% ipython --no-banner

In [1]: import numpy as np

In [2]: np.set_printoptions(precision=1, suppress=True, linewidth=140, sign=" ")

In [3]: mat = np.array([[3, -2, 3, -1], [-2, -1, -3, 0], [0, -1, 3, -1]])

In [4]: mat[2] = mat[0]

In [5]: mat
Out[5]: 
array([[ 3, -2,  3, -1],
       [-2, -1, -3,  0],
       [ 3, -2,  3, -1]])

In [6]: round(np.linalg.norm(mat, 2) / np.linalg.norm(mat), 1)
Out[6]: np.float64(1.0)

In [7]: U, sig, Vh = np.linalg.svd(mat)

In [8]: np.argmax(sig[:-1] / (sig[1:] + 1e-6)) + 1
Out[8]: np.int64(2)

In [9]: out = U[:, :2] @ np.diag(sig[:2]) @ Vh[:2]

In [10]: round(float(np.linalg.norm(mat - out) / np.linalg.norm(mat)), 1)
Out[10]: 0.0

In [11]: np.linalg.matrix_rank(mat, rtol=0.05)
Out[11]: np.int64(2)

In [12]: np.allclose(mat[:-1].T @ np.linalg.lstsq(mat[:-1].T, mat[-1])[0], mat[-1])
Out[12]: True

In [13]: np.unique(mat.round(6), axis=0).shape
Out[13]: (2, 4)

In [14]: np.linalg.lstsq(mat[:-1].T, mat[-1])[2]
Out[14]: np.int32(2)

In [15]: x = np.array([-3, 1, -5, 5])

In [16]: mat * x
Out[16]: 
array([[ -9,  -2, -15,  -5],
       [  6,  -1,  15,   0],
       [ -9,  -2, -15,  -5]])

In [17]: np.linalg.norm(mat @ x) <= np.linalg.norm(mat, 2) * np.linalg.norm(x) + 1e-9
Out[17]: np.True_

In [18]: mat @ (2 * x)
Out[18]: array([-62,  40, -62])

In [19]: np.sign((mat @ x).round(6))
Out[19]: array([-1,  1, -1])

In [20]: mat @ x
Out[20]: array([-31,  20, -31])

In [21]: J = np.loadtxt("layer1.csv", delimiter=",")

In [22]: J
Out[22]: 
array([[ 0.,  5.,  5.,  5.],
       [ 5.,  0.,  5.,  5.],
       [ 5.,  5.,  0.,  5.],
       [ 5.,  5.,  5.,  0.]])

In [23]: np.allclose(J @ J.T, J.T @ J)
Out[23]: True

In [24]: np.fft.fft(J[0])
Out[24]: array([15.+0.j, -5.+0.j, -5.+0.j, -5.+0.j])

In [25]: (J @ J)[0]
Out[25]: array([ 75.,  50.,  50.,  50.])

In [26]: U, sig, Vh = np.linalg.svd(J, full_matrices=False)

In [27]: (sig > 1e-8).sum()
Out[27]: np.int64(4)

In [28]: U.shape, sig.shape, Vh.shape
Out[28]: ((4, 4), (4,), (4, 4))

In [29]: np.round(Vh @ Vh.T, 1) + 0
Out[29]: 
array([[ 1.,  0.,  0.,  0.],
       [ 0.,  1.,  0.,  0.],
       [ 0.,  0.,  1.,  0.],
       [ 0.,  0.,  0.,  1.]])

In [30]: np.abs(Vh[0])
Out[30]: array([ 0.5,  0.5,  0.5,  0.5])

In [31]: np.round(U.T @ U, 1) + 0
Out[31]: 
array([[ 1.,  0.,  0.,  0.],
       [ 0.,  1.,  0.,  0.],
       [ 0.,  0.,  1.,  0.],
       [ 0.,  0.,  0.,  1.]])

In [32]: np.round(np.poly(J), 1) + 0
Out[32]: array([    1.,     0.,  -150., -1000., -1875.])

In [33]: round(float(np.linalg.det(J[::-1])), 1)
Out[33]: -1875.0

In [34]: np.linalg.eigvals(J)
Out[34]: array([15., -5., -5., -5.])

In [35]: np.round(np.linalg.eigvals(J).sum().real, 1)
Out[35]: np.float64(0.0)

In [36]: np.einsum("ij,ji->", J, J)
Out[36]: np.float64(300.0)

In [37]: np.kron(np.eye(2, dtype=int), J)
Out[37]: 
array([[ 0.,  5.,  5.,  5.,  0.,  0.,  0.,  0.],
       [ 5.,  0.,  5.,  5.,  0.,  0.,  0.,  0.],
       [ 5.,  5.,  0.,  5.,  0.,  0.,  0.,  0.],
       [ 5.,  5.,  5.,  0.,  0.,  0.,  0.,  0.],
       [ 0.,  0.,  0.,  0.,  0.,  5.,  5.,  5.],
       [ 0.,  0.,  0.,  0.,  5.,  0.,  5.,  5.],
       [ 0.,  0.,  0.,  0.,  5.,  5.,  0.,  5.],
       [ 0.,  0.,  0.,  0.,  5.,  5.,  5.,  0.]])

In [38]: out = np.array([[9, 8, 2], [1, 2, 7], [0, 4, 9], [7, 2, 3]])

In [39]: np.einsum("ij,ij->i", J, J)
Out[39]: array([ 75.,  75.,  75.,  75.])

In [40]: out @ J
Traceback (most recent call last):
  Cell In[40], line 1
    out @ J
ValueError: matmul: Input operand 1 has a mismatch in its core dimension 0, with gufunc signature (n?,k),(k,m?)->(n?,m?) (size 4 is different from 3)


In [41]: np.vstack([J, out.T]).shape
Out[41]: (7, 4)

In [42]: np.einsum("ik,kj->ij", J, out)
Out[42]: 
array([[ 40.,  40.,  95.],
       [ 80.,  70.,  70.],
       [ 85.,  60.,  60.],
       [ 50.,  70.,  90.]])

In [43]: ev, evecs = np.linalg.eigh(J)

In [44]: np.round(evecs @ np.diag(ev) @ evecs.T, 1) + 0
Out[44]: 
array([[ 0.,  5.,  5.,  5.],
       [ 5.,  0.,  5.,  5.],
       [ 5.,  5.,  0.,  5.],
       [ 5.,  5.,  5.,  0.]])

In [45]: np.abs(evecs[:, -1])
Out[45]: array([ 0.5,  0.5,  0.5,  0.5])

In [46]: np.linalg.eigvalsh(J @ J)
Out[46]: array([  25.,   25.,   25.,  225.])

In [47]: np.round(ev.sum(), 1), np.trace(J)
Out[47]: (np.float64(0.0), np.float64(0.0))

In [48]: np.unique(ev.round(6) + 0, return_counts=True)[1]
Out[48]: array([ 3,  1])

In [49]: np.linalg.svd(J, compute_uv=False)
Out[49]: array([ 15.,   5.,   5.,   5.])

In [50]: A = np.loadtxt("data.csv", delimiter=",")

In [51]: A
Out[51]: 
array([[ 0.,  0.,  3.,  2.,  0.,  0.,  0.],
       [ 0.,  0.,  1.,  2.,  2.,  0.,  2.],
       [ 0.,  0.,  0.,  0.,  0.,  0.,  2.]])

In [52]: r0 = np.array([-4, 9])

In [53]: np.correlate(A[0], A[2], "full")
Out[53]: array([ 0.,  0.,  6.,  4.,  0.,  0.,  0.,  0.,  0.,  0.,  0.,  0.,  0.])

In [54]: np.cross(A[0, :3], A[2, :3])
Out[54]: array([ 0.,  0.,  0.])

In [55]: ang = np.radians(120)

In [56]: R = np.eye(7)

In [57]: R[1, 1] = R[4, 4] = np.cos(ang)

In [58]: R[1, 4], R[4, 1] = -np.sin(ang), np.sin(ang)

In [59]: R
Out[59]: 
array([[ 1. ,  0. ,  0. ,  0. ,  0. ,  0. ,  0. ],
       [ 0. , -0.5,  0. ,  0. , -0.9,  0. ,  0. ],
       [ 0. ,  0. ,  1. ,  0. ,  0. ,  0. ,  0. ],
       [ 0. ,  0. ,  0. ,  1. ,  0. ,  0. ,  0. ],
       [ 0. ,  0.9,  0. ,  0. , -0.5,  0. ,  0. ],
       [ 0. ,  0. ,  0. ,  0. ,  0. ,  1. ,  0. ],
       [ 0. ,  0. ,  0. ,  0. ,  0. ,  0. ,  1. ]])

In [60]: out = A @ R.T

In [61]: np.allclose(np.linalg.norm(A, axis=1), np.linalg.norm(out, axis=1))
Out[61]: True
